$ python -q
>>> import numpy as np
>>> from numpy import linalg as LA
>>> np.set_printoptions(precision=2, suppress=True, linewidth=160, floatmode="fixed")
>>> X = np.tril(np.array([[-2, -4, 3, -3, -2, -2, -1, -3, 5],
...     [-1, -3, -5, -3, 1, 3, -4, 1, 5],
...     [-3, -3, -4, -1, 3, 2, 0, 1, -2],
...     [-2, -2, 1, 3, -3, -1, -2, 0, 0],
...     [5, 0, 0, 2, -3, -4, -5, 0, 2],
...     [-3, -1, -5, 3, -3, 1, 5, 3, 0],
...     [5, -3, 1, -5, 2, 5, 4, -3, -4],
...     [-4, 5, -2, -4, -1, -5, 5, -3, -1],
...     [0, 5, -4, 2, 2, -5, -1, -4, 1]]), -1) + np.eye(9, dtype=int)
>>> X
array([[ 1,  0,  0,  0,  0,  0,  0,  0,  0],
       [-1,  1,  0,  0,  0,  0,  0,  0,  0],
       [-3, -3,  1,  0,  0,  0,  0,  0,  0],
       [-2, -2,  1,  1,  0,  0,  0,  0,  0],
       [ 5,  0,  0,  2,  1,  0,  0,  0,  0],
       [-3, -1, -5,  3, -3,  1,  0,  0,  0],
       [ 5, -3,  1, -5,  2,  5,  1,  0,  0],
       [-4,  5, -2, -4, -1, -5,  5,  1,  0],
       [ 0,  5, -4,  2,  2, -5, -1, -4,  1]])
>>> t3 = np.stack([X, 4 * X, X[::-1]])
>>> t3.sum(axis=0)
array([[  5,   5,  -4,   2,   2,  -5,  -1,  -4,   1],
       [ -9,  10,  -2,  -4,  -1,  -5,   5,   1,   0],
       [-10, -18,   6,  -5,   2,   5,   1,   0,   0],
       [-13, -11,   0,   8,  -3,   1,   0,   0,   0],
       [ 30,   0,   0,  12,   6,   0,   0,   0,   0],
       [-17,  -7, -24,  16, -15,   5,   0,   0,   0],
       [ 22, -18,   6, -25,  10,  25,   5,   0,   0],
       [-21,  26, -10, -20,  -5, -25,  25,   5,   0],
       [  1,  25, -20,  10,  10, -25,  -5, -20,   5]])
>>> LA.norm(t3, axis=(1, 2))
array([20.27, 81.09, 20.27])
>>> LA.matrix_rank(t3.reshape(3, -1))
np.int64(2)
>>> LA.det(t3)
array([     1.00, 262144.00,      1.00])
>>> np.einsum("bij,cij->bc", t3, t3)
array([[ 411, 1644,   50],
       [1644, 6576,  200],
       [  50,  200,  411]])
>>> X @ X
array([[  1,   0,   0,   0,   0,   0,   0,   0,   0],
       [ -2,   1,   0,   0,   0,   0,   0,   0,   0],
       [ -3,  -6,   1,   0,   0,   0,   0,   0,   0],
       [ -5,  -7,   2,   1,   0,   0,   0,   0,   0],
       [  6,  -4,   2,   4,   1,   0,   0,   0,   0],
       [-11,   7,  -7,   0,  -6,   1,   0,   0,   0],
       [ 15,  -4, -28,   9, -11,  10,   1,   0,   0],
       [ 36,  14,  22, -50,  23,  15,  10,   1,   0],
       [ 39,   6,  26,  14,  21,   5, -22,  -8,   1]])
>>> LA.matrix_rank(X - X[0, 0] * np.eye(9))
np.int64(8)
>>> vec = np.array([1, 3, -2, -1, 2, -2, -3, 1, 2])
>>> (X @ vec).argmax()
np.int64(8)
>>> (X * vec).sum(axis=1)
array([  1,   2, -14, -11,   5,  -7, -10,  13,  36])
>>> LA.norm(X @ vec) <= LA.norm(X, 2) * LA.norm(vec) + 1e-9
np.True_
>>> X @ np.eye(9)[2]
array([ 0.00,  0.00,  1.00,  1.00,  0.00, -5.00,  1.00, -2.00, -4.00])
>>> X @ vec
array([  1,   2, -14, -11,   5,  -7, -10,  13,  36])
>>> X * vec
array([[  1,   0,   0,   0,   0,   0,   0,   0,   0],
       [ -1,   3,   0,   0,   0,   0,   0,   0,   0],
       [ -3,  -9,  -2,   0,   0,   0,   0,   0,   0],
       [ -2,  -6,  -2,  -1,   0,   0,   0,   0,   0],
       [  5,   0,   0,  -2,   2,   0,   0,   0,   0],
       [ -3,  -3,  10,  -3,  -6,  -2,   0,   0,   0],
       [  5,  -9,  -2,   5,   4, -10,  -3,   0,   0],
       [ -4,  15,   4,   4,  -2,  10, -15,   1,   0],
       [  0,  15,   8,  -2,   4,  10,   3,  -4,   2]])
